In [1]: import numpy as np

In [2]: import numpy.linalg as la

In [3]: np.set_printoptions(precision=2, suppress=True, linewidth=160)

In [4]: E = np.loadtxt("data.csv", delimiter=",")

In [5]: print(E)
[[ 2. -1.  1.  1.  2.]
 [-1. -1.  0.  2.  2.]
 [-2. -1. -2. -2.  2.]
 [-1.  1. -2.  1. -2.]
 [ 2.  1.  0. -1.  0.]]

In [6]: O, V = la.qr(E[:, :3])[0], la.qr(E[:, 3:])[0]

In [7]: sigma = la.svd(O.T @ V, compute_uv=False)

In [8]: print(np.degrees(np.arccos(sigma.clip(0, 1))))
[17.98 69.75]

In [9]: print((sigma > 0.9).sum())
1

In [10]: m1 = np.loadtxt("sample4.csv", delimiter=",")

In [11]: print(m1)
[[ 0.98  0.07  0.1   0.04  0.03]
 [ 0.07  0.7  -0.4  -0.17 -0.11]
 [ 0.1  -0.4   0.45 -0.23 -0.15]
 [ 0.04 -0.17 -0.23  0.9  -0.06]
 [ 0.03 -0.11 -0.15 -0.06  0.96]]

In [12]: rk = la.matrix_rank(m1)

In [13]: print(rk)
4

In [14]: ns = la.svd(m1)[2][rk:].T

In [15]: print(la.matrix_rank(m1.T @ m1), la.matrix_rank(m1 @ m1.T))
4 4

In [16]: print([int(la.matrix_rank(np.delete(m1, i, axis=0))) for i in range(5)])
[4, 4, 4, 4, 4]

In [17]: print(ns.shape)
(5, 1)

In [18]: print([round(float(x), 2) for x in la.svd(m1, compute_uv=False)[:3]])
[1.0, 1.0, 1.0]

In [19]: print(la.cond(m1) > 100)
True

In [20]: print(np.round(la.norm(m1, 2) / la.norm(m1), 2))
0.5

In [21]: print(np.argsort(-la.norm(m1, axis=0).round(6), kind="stable")[:3])
[0 4 3]

In [22]: print(la.matrix_rank(m1, rtol=0.1))
4

In [23]: left, sigma, Vh = la.svd(m1)

In [24]: V = Vh[:(sigma > 1e-8).sum()]

In [25]: rng = np.random.default_rng(88)

In [26]: x = m1[3] + 3 * m1[1] + rng.integers(2) * np.eye(5)[0]

In [27]: print(x)
[ 1.26  1.93 -1.44  0.39 -0.38]

In [28]: print(V.T @ V)
[[ 0.98  0.07  0.1   0.04  0.03]
 [ 0.07  0.7  -0.4  -0.17 -0.11]
 [ 0.1  -0.4   0.45 -0.23 -0.15]
 [ 0.04 -0.17 -0.23  0.9  -0.06]
 [ 0.03 -0.11 -0.15 -0.06  0.96]]

In [29]: print(la.matrix_rank(np.vstack([m1, x])))
5

In [30]: print(np.allclose(m1[:-1].T @ la.lstsq(m1[:-1].T, m1[-1])[0], m1[-1]))
True

In [31]: print(la.lstsq(m1[:-1].T, m1[-1])[2])
4

In [32]: print(np.unique(m1.round(6), axis=0).shape)
(5, 5)

In [33]: print(m1 @ la.pinv(m1) @ m1)
[[ 0.98  0.07  0.1   0.04  0.03]
 [ 0.07  0.7  -0.4  -0.17 -0.11]
 [ 0.1  -0.4   0.45 -0.23 -0.15]
 [ 0.04 -0.17 -0.23  0.9  -0.06]
 [ 0.03 -0.11 -0.15 -0.06  0.96]]

In [34]: Y = np.array([[4, -3, 6], [-9, -3, -4]])

In [35]: cent = np.kron(Y, m1)

In [36]: print(cent.shape)
(10, 15)

In [37]: print(la.matrix_rank(cent))
8

In [38]: A = np.array([[1.2, 0.8, 0.4, -1.7, 1.2, -0.7, 0.6, 1.5],
    ...:     [-0.5, -1.2, -0.7, 1.2, -0.6, 0.9, -1.0, 0.1],
    ...:     [0.4, 0.2, -0.3, -0.2, 0.7, -0.7, -0.8, 0.6]])

In [39]: print(A)
[[ 1.2  0.8  0.4 -1.7  1.2 -0.7  0.6  1.5]
 [-0.5 -1.2 -0.7  1.2 -0.6  0.9 -1.   0.1]
 [ 0.4  0.2 -0.3 -0.2  0.7 -0.7 -0.8  0.6]]

In [40]: left, sigma, Vh = la.svd(m1)

In [41]: print(sigma.round(2) + 0)
[1. 1. 1. 1. 0.]

In [42]: print(np.argmax(sigma[:-1] / (sigma[1:] + 1e-6)) + 1)
4

In [43]: Y = left[:, :4] @ np.diag(sigma[:4]) @ Vh[:4]

In [44]: print(la.matrix_rank(m1, rtol=0.05))
4

In [45]: def softmax(z):
    ...:     e = np.exp(z - z.max(axis=-1, keepdims=True))
    ...:     return e / e.sum(axis=-1, keepdims=True)
    ...: 

In [46]: print(softmax(A).sum(axis=1))
[1. 1. 1.]

In [47]: print(softmax(A[0]))
[0.19 0.13 0.09 0.01 0.19 0.03 0.11 0.26]

In [48]: print(np.round(softmax(10 * A[0]), 2) + 0)
[0.05 0.   0.   0.   0.05 0.   0.   0.91]

In [49]: scores = A @ A.T / np.sqrt(8)

In [50]: print(softmax(scores)[0] @ A)
[ 1.13  0.75  0.34 -1.57  1.15 -0.69  0.49  1.43]

In [51]: print(softmax(scores).round(6).argmax(axis=1))
[0 1 0]

In [52]: f = np.array([-2, -1, -2, 3, -2, -3, -2, 1])

In [53]: r1 = np.array([-2, -1, 1, -2, -1, 1])

In [54]: M = np.outer(f, r1)

In [55]: print(M)
[[ 4  2 -2  4  2 -2]
 [ 2  1 -1  2  1 -1]
 [ 4  2 -2  4  2 -2]
 [-6 -3  3 -6 -3  3]
 [ 4  2 -2  4  2 -2]
 [ 6  3 -3  6  3 -3]
 [ 4  2 -2  4  2 -2]
 [-2 -1  1 -2 -1  1]]

In [56]: left, sigma, Vh = la.svd(M)

In [57]: V = Vh[:(sigma > 1e-8).sum()]

In [58]: x = M[2] + 3 * M[5] + rng.integers(2) * np.eye(6)[0]

In [59]: print(x)
[ 22.  11. -11.  22.  11. -11.]

In [60]: print(V.T @ V)
[[ 0.33  0.17 -0.17  0.33  0.17 -0.17]
 [ 0.17  0.08 -0.08  0.17  0.08 -0.08]
 [-0.17 -0.08  0.08 -0.17 -0.08  0.08]
 [ 0.33  0.17 -0.17  0.33  0.17 -0.17]
 [ 0.17  0.08 -0.08  0.17  0.08 -0.08]
 [-0.17 -0.08  0.08 -0.17 -0.08  0.08]]

In [61]: print(np.allclose(V.T @ V @ x, x))
True

In [62]: print(la.matrix_rank(np.vstack([M, x])))
1

In [63]: rk = la.matrix_rank(M)

In [64]: print(rk)
1

In [65]: ns = la.svd(M)[2][rk:].T

In [66]: print([int(la.matrix_rank(M[:, :j + 1])) for j in range(6)])
[1, 1, 1, 1, 1, 1]

In [67]: print(la.matrix_rank(M.T @ M), la.matrix_rank(M @ M.T))
1 1

In [68]: print(ns @ ns.T)
[[ 0.67 -0.17  0.17 -0.33 -0.17  0.17]
 [-0.17  0.92  0.08 -0.17 -0.08  0.08]
 [ 0.17  0.08  0.92  0.17  0.08 -0.08]
 [-0.33 -0.17  0.17  0.67 -0.17  0.17]
 [-0.17 -0.08  0.08 -0.17  0.92  0.08]
 [ 0.17  0.08 -0.08  0.17  0.08  0.92]]

In [69]: print(round(float(la.norm(M[7], 1)), 2), round(float(la.norm(M[7], np.inf)), 2))
8.0 2.0

In [70]: print(round(float(la.norm(M) ** 2 / la.norm(M, 2) ** 2), 2))
1.0

In [71]: print(round(float(la.norm(M, "nuc")), 2))
20.78

In [72]: print(np.round(la.norm(M, 1), 2), round(la.norm(M, np.inf), 2))
32.0 24.0

In [73]: f = np.array([3, -3, 1, -3, 2, 2, 2, 0])

In [74]: F = f[np.abs(np.subtract.outer(np.arange(8), np.arange(8)))]

In [75]: print(F)
[[ 3 -3  1 -3  2  2  2  0]
 [-3  3 -3  1 -3  2  2  2]
 [ 1 -3  3 -3  1 -3  2  2]
 [-3  1 -3  3 -3  1 -3  2]
 [ 2 -3  1 -3  3 -3  1 -3]
 [ 2  2 -3  1 -3  3 -3  1]
 [ 2  2  2 -3  1 -3  3 -3]
 [ 0  2  2  2 -3  1 -3  3]]

In [76]: # symmetric

In [77]: w, V = la.eigh(F)

In [78]: print((w > 1e-8).sum(), (w < -1e-8).sum())
4 4

In [79]: print(np.round(V.T @ V, 2) + 0)
[[1. 0. 0. 0. 0. 0. 0. 0.]
 [0. 1. 0. 0. 0. 0. 0. 0.]
 [0. 0. 1. 0. 0. 0. 0. 0.]
 [0. 0. 0. 1. 0. 0. 0. 0.]
 [0. 0. 0. 0. 1. 0. 0. 0.]
 [0. 0. 0. 0. 0. 1. 0. 0.]
 [0. 0. 0. 0. 0. 0. 1. 0.]
 [0. 0. 0. 0. 0. 0. 0. 1.]]

In [80]: print(np.round(la.eigvalsh(F @ F), 2) + 0)
[  0.     0.29   8.12  25.7   27.02  33.78  39.89 237.2 ]

In [81]: print(np.round(V @ np.diag(w) @ V.T, 2) + 0)
[[ 3. -3.  1. -3.  2.  2.  2.  0.]
 [-3.  3. -3.  1. -3.  2.  2.  2.]
 [ 1. -3.  3. -3.  1. -3.  2.  2.]
 [-3.  1. -3.  3. -3.  1. -3.  2.]
 [ 2. -3.  1. -3.  3. -3.  1. -3.]
 [ 2.  2. -3.  1. -3.  3. -3.  1.]
 [ 2.  2.  2. -3.  1. -3.  3. -3.]
 [ 0.  2.  2.  2. -3.  1. -3.  3.]]

In [82]: print(np.abs(V[:, -1]).round(6).argmax())
3

In [83]: print(np.unique(w.round(6) + 0, return_counts=True)[1])
[1 1 1 1 1 1 1 1]

In [84]: print(la.svd(F, compute_uv=False))
[15.4   6.32  5.81  5.2   5.07  2.85  0.54  0.02]

In [85]: x = np.array([0, 0, 2, 1, 3, 2, 0, 0])

In [86]: h1 = np.maximum(F @ x, 0)

In [87]: print(np.tanh(F @ x))
[ 1.   -1.    0.   -1.    0.96 -1.   -0.96 -0.76]

In [88]: print(np.maximum(F @ (3 * x), 0))
[27  0  0  0  6  0  0  0]

In [89]: print(F * (h1 > 1e-9)[:, None])
[[ 3 -3  1 -3  2  2  2  0]
 [ 0  0  0  0  0  0  0  0]
 [ 0  0  0  0  0  0  0  0]
 [ 0  0  0  0  0  0  0  0]
 [ 2 -3  1 -3  3 -3  1 -3]
 [ 0  0  0  0  0  0  0  0]
 [ 0  0  0  0  0  0  0  0]
 [ 0  0  0  0  0  0  0  0]]

In [90]: w, V = la.eigh(F)

In [91]: x = np.array([-2, -1, 3, 1, -2, -1, -2, 0])

In [92]: print(la.eigvalsh(F[1:, 1:]))
[-4.08 -2.59 -0.18  1.96  5.35  6.12 14.41]

In [93]: print(round(float(x @ F @ x / (x @ x)), 2), round(w[0], 2), round(float(w[-1]), 2))
3.58 -5.2 15.4

In [94]: Y = F / la.norm(F, axis=1, keepdims=True)

In [95]: C2 = Y @ Y.T

In [96]: print((np.abs(C2) > 0.9).astype(int))
[[1 0 0 0 0 0 0 0]
 [0 1 0 0 0 0 0 0]
 [0 0 1 0 0 0 0 0]
 [0 0 0 1 0 0 0 0]
 [0 0 0 0 1 0 0 0]
 [0 0 0 0 0 1 0 0]
 [0 0 0 0 0 0 1 0]
 [0 0 0 0 0 0 0 1]]

In [97]: print(np.argwhere(np.triu(np.abs(C2) > 0.95, 1)))
[]

In [98]: print(C2)
[[ 1.   -0.5   0.56 -0.75  0.6  -0.28  0.29 -0.5 ]
 [-0.5   1.   -0.53  0.66 -0.8   0.44 -0.37  0.29]
 [ 0.56 -0.53  1.   -0.66  0.64 -0.7   0.44 -0.28]
 [-0.75  0.66 -0.66  1.   -0.82  0.64 -0.8   0.6 ]
 [ 0.6  -0.8   0.64 -0.82  1.   -0.66  0.66 -0.75]
 [-0.28  0.44 -0.7   0.64 -0.66  1.   -0.53  0.56]
 [ 0.29 -0.37  0.44 -0.8   0.66 -0.53  1.   -0.5 ]
 [-0.5   0.29 -0.28  0.6  -0.75  0.56 -0.5   1.  ]]

In [99]: print((C2 - 2 * np.eye(8)).round(6).argmax(axis=1))
[4 3 4 1 6 3 4 3]

In [100]: print(round(np.degrees(np.arccos(np.clip(C2[2, 1], -1, 1))), 2))
121.77

In [101]: print(la.norm(Y, axis=1))
[1. 1. 1. 1. 1. 1. 1. 1.]

In [102]: mat = np.loadtxt("mat.csv", delimiter=",")

In [103]: print(mat)
[[ 1.  0.  0.  0.]
 [-3.  1.  0.  0.]
 [ 0. -6.  1.  0.]
 [-9. -7. -2.  1.]]

In [104]: Y = mat / np.sqrt((mat ** 2).mean(axis=1, keepdims=True))

In [105]: print(mat - mat.mean(axis=1, keepdims=True))
[[ 0.75 -0.25 -0.25 -0.25]
 [-2.5   1.5   0.5   0.5 ]
 [ 1.25 -4.75  2.25  1.25]
 [-4.75 -2.75  2.25  5.25]]

In [106]: print(Y[0])
[2. 0. 0. 0.]

In [107]: print(la.norm(Y, axis=1))
[2. 2. 2. 2.]

In [108]: print(la.matrix_rank(Y) == la.matrix_rank(mat))
True

In [109]: O = mat.astype(float).copy()

In [110]: for j in range(4):
     ...:     O[:, j] -= O[:, :j] @ (O[:, :j].T @ O[:, j])
     ...:     O[:, j] /= la.norm(O[:, j])
     ...: 

In [111]: print(O)
[[ 0.1  -0.1  -0.24  0.96]
 [-0.31  0.44  0.8   0.28]
 [ 0.   -0.88  0.47  0.03]
 [-0.94 -0.16 -0.29  0.01]]

In [112]: print(np.round(O.T @ mat, 2) + 0)
[[ 9.54  6.29  1.89 -0.94]
 [ 0.    6.81 -0.57 -0.16]
 [ 0.    0.    1.06 -0.29]
 [ 0.    0.    0.    0.01]]

In [113]: f, r1 = O[1], O[3]

In [114]: print(round(float(f @ f), 2))
1.0

In [115]: p = (f @ r1) / (f @ f) * f

In [116]: print(p.round(2) + 0)
[0. 0. 0. 0.]

In [117]: print(r1 - p)
[-0.94 -0.16 -0.29  0.01]

In [118]: left, sigma, Vh = la.svd(mat)

In [119]: print(sigma)
[12.32  5.49  1.06  0.01]

In [120]: Y = left[:, :3] @ np.diag(sigma[:3]) @ Vh[:3]

In [121]: print(round(float(np.abs(mat - Y).max()), 2))
0.01

In [122]: print(np.round(la.norm(mat - Y, 2), 2), round(float(sigma[3]), 2))
0.01 0.01

In [123]: print(np.round(la.norm(mat - Y) / la.norm(mat), 2))
0.0

In [124]: print(la.matrix_rank(Y))
3

In [125]: feats = np.array([[0, 1, 0], [1, 0, 1], [0, 1, 0]])

In [126]: print(feats)
[[0 1 0]
 [1 0 1]
 [0 1 0]]

In [127]: # columns 0 and 2 are equal

In [128]: th = np.radians(180)

In [129]: r_ = np.eye(3)

In [130]: r_[0, 0] = r_[2, 2] = np.cos(th)

In [131]: r_[0, 2], r_[2, 0] = -np.sin(th), np.sin(th)

In [132]: print(r_.round(2) + 0)
[[-1.  0.  0.]
 [ 0.  1.  0.]
 [ 0.  0. -1.]]

In [133]: Y = feats @ r_.T

In [134]: print(la.svd(feats, compute_uv=False), la.svd(Y, compute_uv=False))
[1.41 1.41 0.  ] [1.41 1.41 0.  ]

In [135]: left, sigma, Vh = la.svd(feats)

In [136]: V = Vh[:(sigma > 1e-8).sum()]

In [137]: x = feats[2] + 3 * feats[0] + rng.integers(2) * np.eye(3)[1]

In [138]: print(x)
[0. 5. 0.]

In [139]: print(V.T @ V)
[[0.5 0.  0.5]
 [0.  1.  0. ]
 [0.5 0.  0.5]]

In [140]: print(np.diag(V.T @ V))
[0.5 1.  0.5]

In [141]: print(np.allclose(V.T @ V @ x, x))
True

In [142]: print(la.cond(feats) > 100)
True

In [143]: print(round(la.norm(feats, 2) / la.norm(feats), 2))
0.71

In [144]: print(la.matrix_rank(feats, rtol=0.1))
2

In [145]: left, sigma, Vh = la.svd(feats)

In [146]: print(np.argmax(sigma[:-1] / (sigma[1:] + 1e-6)) + 1)
2

In [147]: Y = left[:, :2] @ np.diag(sigma[:2]) @ Vh[:2]

In [148]: print(np.round(la.norm(feats - Y) / la.norm(feats), 2))
0.0

In [149]: print(np.round(la.norm(feats - Y, 2), 2), sigma[2])
0.0 0.0

In [150]: sigma = 10 * 0.5 ** np.arange(4)

In [151]: data = rng.normal(size=(34, 4)) * rng.permutation(sigma)

In [152]: print(data)
[[ -2.65   0.55  -3.96   4.62]
 [  2.39  -0.64  15.    -5.33]
 [ -3.76  -1.19  -5.62   3.16]
 [  4.88  -0.68   5.52   2.98]
 [  1.85   0.51   9.26  -0.54]
 [ -0.22  -0.42  11.59  -6.1 ]
 [ -1.12  -1.7   -8.13   0.07]
 [  2.17  -1.1   14.22  -3.3 ]
 [  2.1    2.37  -2.22   7.26]
 [ -0.2   -0.63  -2.35   1.18]
 [ -1.38   1.89   3.32   6.96]
 [ -1.46  -1.13   2.46  -3.98]
 [ -1.41   1.6    5.1   -5.94]
 [  3.91  -0.58  11.35  -1.17]
 [ -0.7   -1.44   0.98   0.81]
 [  1.09   1.05 -17.55  -3.55]
 [ -0.48   2.14   7.83  -1.48]
 [  1.81  -1.2    5.49   4.61]
 [ -0.2    0.25  -0.85  -2.07]
 [  0.57  -0.32  -8.98  -0.97]
 [ -1.24   0.43   4.87  -7.  ]
 [  2.34   1.38  11.75   1.3 ]
 [ -0.13   1.09   3.92   4.23]
 [ -1.52   0.95   3.57  -1.98]
 [  7.23  -0.16  -0.01  -3.46]
 [  0.54  -1.67   5.4    3.06]
 [  2.33   1.82   0.29   1.12]
 [ -1.27  -0.66   0.97  -1.88]
 [ -2.85  -1.8   -6.16  -6.81]
 [ -0.31   1.05  -6.11   0.9 ]
 [  2.03  -1.44   1.63   3.04]
 [ -1.1   -1.55  19.97  -6.21]
 [ -3.69   0.41  -5.99   0.24]
 [ -0.38  -0.87   0.48   2.79]]

In [153]: O, V = la.qr(data[:, :1])[0], la.qr(data[:, 1:])[0]

In [154]: sigma = la.svd(O.T @ V, compute_uv=False)

In [155]: print(round(la.norm(O @ O.T - V @ V.T, 2), 2))
1.0
